$ python3 -q
>>> import numpy as np
>>> np.set_printoptions(precision=1, suppress=True, linewidth=160)
>>> rnd = lambda a: np.round(a, 1) + 0
>>> F = np.loadtxt("x.csv", delimiter=",")
>>> rnd(F)
array([[ -0.4,  -1.8,  -3. , -13.6, -10.3, -12.1, -11.8,  -9.5],
       [ -0.8,  -0.5,  -0.7,  -0.9,  -0.6,  -1.1,  -0.3,  -1.2],
       [ -0.7,  -0.5,  -0.6,  -0.6,  -0.4,  -0.9,  -0.2,  -1. ],
       [ -0.2,  -0.1,  -0.2,  -0.1,  -0.1,  -0.2,   0. ,  -0.2],
       [ -0.1,   0. ,  -0.1,   0. ,   0. ,  -0.1,   0. ,  -0.1],
       [  0. ,   0. ,   0. ,   0. ,   0. ,   0. ,   0. ,   0. ],
       [  0. ,   0. ,   0. ,   0. ,   0. ,   0. ,   0. ,   0. ],
       [  2.6,   0.9,   4.1,   2.3,   3.1,   4. ,   1.4,   2.5],
       [  2.8,   0.9,   4.5,   2.6,   3.5,   4.5,   1.7,   2.7],
       [  3.1,   1. ,   5.1,   3.1,   4.1,   5.1,   2.1,   3.1],
       [  3.9,   1.2,   7.1,   4.8,   6.2,   7.4,   3.5,   4.2],
       [  4. ,   1.2,   7.3,   4.9,   6.4,   7.6,   3.7,   4.3],
       [  4.7,   1.4,   9.3,   6.7,   8.6,  10. ,   5.3,   5.4],
       [  5.1,   1.5,  10.4,   7.8,   9.9,  11.4,   6.3,   6.1],
       [  7.3,   1.9,  17.4,  15.1,  18.6,  20.5,  13.2,  10.3]])
>>> rnd(np.linalg.norm(F, 2) / np.linalg.norm(F))
np.float64(1.0)
>>> [round(float(x), 1) for x in np.linalg.svd(F, compute_uv=False)[:3]]
[61.2, 11.5, 3.0]
>>> np.linalg.matrix_rank(F, rtol=0.1)
np.int64(2)
>>> np.argsort(-np.linalg.norm(F, axis=0).round(6), kind="stable")[:3]
array([5, 4, 2])
>>> feats = np.load("a.npy")
>>> feats
array([[-15, -15,  -5,  -5, -20, -25, -10],
       [ -6,  -6,  -2,  -2,  -8, -10,  -4],
       [ -3,  -3,  -1,  -1,  -4,  -5,  -2],
       [-27, -27,  -9,  -9, -36, -45, -18],
       [-24, -24,  -8,  -8, -32, -40, -16],
       [  0,   0,   0,   0,   0,   0,   0],
       [ 12,  12,   4,   4,  16,  20,   8],
       [-27, -27,  -9,  -9, -36, -45, -18],
       [  9,   9,   3,   3,  12,  15,   6],
       [ 15,  15,   5,   5,  20,  25,  10]])
>>> vec = np.array([4, 2, -5, 0, -3, 0, 1])
>>> h1 = np.maximum(feats @ vec, 0)
>>> feats * (h1 > 1e-9)[:, None]
array([[ 0,  0,  0,  0,  0,  0,  0],
       [ 0,  0,  0,  0,  0,  0,  0],
       [ 0,  0,  0,  0,  0,  0,  0],
       [ 0,  0,  0,  0,  0,  0,  0],
       [ 0,  0,  0,  0,  0,  0,  0],
       [ 0,  0,  0,  0,  0,  0,  0],
       [12, 12,  4,  4, 16, 20,  8],
       [ 0,  0,  0,  0,  0,  0,  0],
       [ 9,  9,  3,  3, 12, 15,  6],
       [15, 15,  5,  5, 20, 25, 10]])
>>> rnd(np.tanh(feats @ vec))
array([-1., -1., -1., -1., -1.,  0.,  1., -1.,  1.,  1.])
>>> np.maximum(feats @ vec, 0) - np.maximum(-feats @ vec, 0)
array([-15,  -6,  -3, -27, -24,   0,  12, -27,   9,  15])
